>>> import numpy as np
>>> import numpy.linalg as la
>>> np.set_printoptions(precision=1, suppress=True, linewidth=160)
>>> mat = np.loadtxt("dump.csv", delimiter=",")
>>> mat
array([[-0.7, -0.3,  0.6],
       [-0.5, -0.4, -0.8],
       [ 0.5, -0.9,  0.2]])
>>> out = np.array([[2, 2], [0, 1], [1, 0]])
>>> mat @ out
array([[-0.9, -1.8],
       [-1.7, -1.3],
       [ 1.1,  0.1]])
>>> out.T @ mat.T
array([[-0.9, -1.7,  1.1],
       [-1.8, -1.3,  0.1]])
>>> np.vstack([mat, out.T]).shape
(5, 3)
>>> np.einsum("ik,kj->ij", mat, out)
array([[-0.9, -1.8],
       [-1.7, -1.3],
       [ 1.1,  0.1]])
>>> rng = np.random.default_rng(2893)
>>> z = rng.permutation(3)
>>> out = mat[:, z] * rng.choice([-1, 1], 3)
>>> out
array([[ 0.6, -0.7,  0.3],
       [-0.8, -0.5,  0.4],
       [ 0.2,  0.5,  0.9]])
>>> U, _, VT = la.svd(mat.T @ out)
>>> np.round(la.lstsq(mat, out)[0], 1) + 0
array([[ 0.,  1.,  0.],
       [ 0.,  0., -1.],
       [ 1.,  0.,  0.]])
>>> np.round(U @ VT, 1) + 0
array([[ 0.,  1.,  0.],
       [ 0.,  0., -1.],
       [ 1.,  0.,  0.]])
>>> z = rng.permutation(3)
>>> z
array([2, 0, 1])
>>> out = mat[z][:, z]
>>> np.round(la.det(out), 1), np.round(la.det(mat[z]), 1)
(np.float64(1.0), np.float64(1.0))
>>> np.sort(np.abs(la.eigvals(out)))
array([1., 1., 1.])
>>> np.allclose(out, mat)
False
>>> m1 = np.array([[3.0, -2.0, 0.0, 0.0, 0.0],
...     [-2.0, 0.0, -2.0, 0.0, 0.0],
...     [0.0, -2.0, 3.0, -2.0, 0.0],
...     [0.0, 0.0, -2.0, 2.0, -2.0],
...     [0.0, 0.0, 0.0, -2.0, 1.0]])
>>> u = np.array([4, -2])
>>> np.array([np.convolve(row, u, "same") for row in mat])
array([[-3. ,  0.3,  3. ],
       [-1.9, -0.7, -2.4],
       [ 1.9, -4.4,  2.4]])
>>> np.round(np.correlate(mat[0], mat[2], "full"), 1) + 0
array([-0.1,  0.6,  0. , -0.7,  0.3])
>>> np.cross(mat[0, :3], mat[2, :3])
array([0.5, 0.4, 0.8])
>>> vals, vecs = la.eigh(m1)
>>> (vals > 1e-8).sum(), (vals < -1e-8).sum()
(np.int64(3), np.int64(2))
>>> np.unique(vals.round(6) + 0, return_counts=True)[1]
array([1, 1, 1, 1, 1])
>>> arr = np.load("case4.npy")
>>> arr.round(1) + 0
array([[ 0.3,  0.1,  0.5, -0.8,  0.3, -0.7],
       [ 0.1,  0. , -0.1,  0. ,  0.1,  0.2],
       [ 0.5, -0.1, -0.6,  0.1,  0.6,  0.6],
       [-0.8,  0. ,  0.1,  0.9, -0.9,  0.2],
       [ 0.3,  0.1,  0.6, -0.9, -0.4, -0.1],
       [-0.7,  0.2,  0.6,  0.2, -0.1, -1.2]])
>>> np.count_nonzero(arr)
np.int64(36)
>>> np.round(np.diff(arr, axis=0), 1) + 0
array([[-0.1, -0.1, -0.6,  0.8, -0.2,  0.9],
       [ 0.4, -0.1, -0.5,  0.1,  0.5,  0.4],
       [-1.3,  0.1,  0.7,  0.9, -1.5, -0.4],
       [ 1.2,  0.1,  0.5, -1.8,  0.5, -0.2],
       [-1. ,  0.1,  0. ,  1. ,  0.3, -1.1]])
>>> arr.sum(axis=1)
array([-0.4,  0.2,  1. , -0.6, -0.4, -1.1])
>>> round(float(np.abs(arr).max()), 1)
1.2
>>> round(float(la.norm(arr)), 1)
3.0
>>> np.round(la.svd(arr, compute_uv=False), 1) + 0
array([2., 2., 1., 0., 0., 0.])
>>> la.matrix_rank(arr)
np.int64(3)
>>> np.round(arr.mean(axis=0), 1) + 0
array([-0.1,  0. ,  0.2, -0.1, -0.1, -0.2])
>>> arr.shape
(6, 6)
